$ ipython --no-banner

In [1]: import numpy as np

In [2]: np.set_printoptions(precision=4, suppress=True, linewidth=140)

In [3]: data = np.diag(20 * np.array([3, 6, 2])) + np.array([[9, -7, 6], [4, -4, -1], [7, -6, -7]])

In [4]: data
Out[4]: 
array([[ 69,  -7,   6],
       [  4, 116,  -1],
       [  7,  -6,  33]])

In [5]: P = np.triu(np.array([[2, 2, 8], [9, 7, 4], [2, 4, 7]]), 1) + np.eye(3)

In [6]: A2 = P @ data @ np.linalg.inv(P)

In [7]: np.round(np.linalg.det(A2), 4)
Out[7]: np.float64(259675.0)

In [8]: P @ data - data @ P
Out[8]: 
array([[  64.,   46., -262.],
       [  28.,  -32., -364.],
       [   0.,  -14.,  -32.]])

In [9]: np.poly(A2)
Out[9]: array([      1.,    -218.,   14089., -259675.])

In [10]: C2 = data.T @ data

In [11]: np.allclose(C2, C2.T)
Out[11]: True

In [12]: (data @ data.T).shape
Out[12]: (3, 3)

In [13]: np.linalg.eigvalsh(C2)[::-1]
Out[13]: array([13551.9239,  4932.256 ,  1008.8201])

In [14]: np.linalg.matrix_rank(C2)
Out[14]: np.int64(3)

In [15]: rng = np.random.default_rng(83107)

In [16]: lab = rng.permutation(3)

In [17]: A2 = data[:, lab] * rng.choice([-1, 1], 3)

In [18]: A2
Out[18]: 
array([[  -6,    7,   69],
       [   1, -116,    4],
       [ -33,    6,    7]])

In [19]: left, _, vt = np.linalg.svd(data.T @ A2)

In [20]: np.round(left @ vt, 4) + 0
Out[20]: 
array([[ 0.,  0.,  1.],
       [ 0., -1.,  0.],
       [-1.,  0.,  0.]])

In [21]: A = np.load("data.npy")

In [22]: A
Out[22]: 
array([[ 0.1658, -4.6097, -1.9297],
       [-2.2009,  3.1736, -3.1756],
       [-2.466 , -3.94  ,  1.8427],
       [-1.8744, -4.4985, -1.1181],
       [-3.8331,  2.7716, -1.6203],
       [-4.6258, -0.6048, -1.7989],
       [-4.9251,  0.007 ,  0.862 ],
       [-2.0113,  4.1949,  1.8323],
       [-0.4059, -4.1542, -2.7527],
       [-2.6214,  4.2561,  0.1184],
       [ 3.5707,  3.0779, -1.6664],
       [ 3.729 , -0.5225,  3.2896],
       [-3.5739, -2.3145, -2.6211],
       [ 2.0791, -4.4436, -0.9651],
       [ 4.5573, -1.9128,  0.7564],
       [-0.9816, -0.8945,  4.8204],
       [-0.8108,  4.2038, -2.5828],
       [ 1.4351,  3.2427, -3.525 ],
       [-0.4157, -4.8214, -1.2574],
       [ 0.6346,  2.8002,  4.0935],
       [ 1.5969,  4.5243,  1.4072]])

In [23]: np.linalg.matrix_rank(A)
Out[23]: np.int64(3)

In [24]: A[:, 3]
IndexError: index 3 is out of bounds for axis 1 with size 3


In [25]: round(np.linalg.norm(A), 4)
Out[25]: np.float64(22.9129)

In [26]: np.zeros(21, 3)
TypeError: Cannot interpret '3' as a data type


In [27]: np.unravel_index(np.abs(A).argmax(), A.shape)
Out[27]: (np.int64(6), np.int64(0))

In [28]: np.count_nonzero(A)
Out[28]: np.int64(63)

In [29]: A[21]
IndexError: index 21 is out of bounds for axis 0 with size 21


In [30]: np.linalg.rank(A)
AttributeError: module 'numpy.linalg' has no attribute 'rank'


In [31]: A.sum(axis=0)
Out[31]: array([-12.9774,  -0.4644,  -5.9906])

In [32]: np.linalg.svd(A, compute_uv=False)
Out[32]: array([15.7579, 13.0746, 10.2833])

In [33]: cen = A - A.mean(axis=0)

In [34]: V = np.linalg.svd(cen)[2][:2]

In [35]: A2 = cen - cen @ V.T @ V

In [36]: np.round(np.cov(cen @ V.T, rowvar=False), 4) + 0
Out[36]: 
array([[12.4135,  0.    ],
       [ 0.    ,  8.0636]])

In [37]: W0 = np.array([[-1, 1, -2, 0], [-1, -1, 2, -2], [2, 4, -8, 6]])

In [38]: A2 = W0 / np.linalg.norm(W0, axis=1)
ValueError: operands could not be broadcast together with shapes (3,4) (3,) 


In [39]: A2 = W0 / np.linalg.norm(W0, axis=1, keepdims=True)

In [40]: C2 = A2 @ A2.T

In [41]: (C2 - 2 * np.eye(3)).round(6).argmax(axis=1)
Out[41]: array([2, 0, 0])

In [42]: np.argwhere(np.triu(np.abs(C2) > 0.95, 1))
Out[42]: array([[1, 2]])

In [43]: M = np.load("mat.npy")

In [44]: M
Out[44]: 
array([[ -2,  -7, -10,  -2],
       [  0,  -5,  -8,   0],
       [ -1,  -6,  -9,  -1],
       [ -2,  -7, -10,  -2]])

In [45]: # column 3 repeats column 0

In [46]: left, sv, vt = np.linalg.svd(M)

In [47]: V = vt[:(sv > 1e-8).sum()]

In [48]: vec = M[0] + -3 * M[1] + rng.integers(2) * np.eye(4)[3]

In [49]: vec
Out[49]: array([-2.,  8., 14., -2.])

In [50]: np.diag(V.T @ V)
Out[50]: array([0.4759, 0.3155, 0.7326, 0.4759])

In [51]: np.linalg.matrix_rank(np.vstack([M, vec]))
Out[51]: np.int64(2)

In [52]: np.allclose(V.T @ V @ vec, vec)
Out[52]: True

In [53]: np.round(np.linalg.norm(vec - V.T @ V @ vec), 4)
Out[53]: np.float64(0.0)

In [54]: V.T @ V
Out[54]: 
array([[ 0.4759,  0.1283, -0.0802,  0.4759],
       [ 0.1283,  0.3155,  0.4278,  0.1283],
       [-0.0802,  0.4278,  0.7326, -0.0802],
       [ 0.4759,  0.1283, -0.0802,  0.4759]])
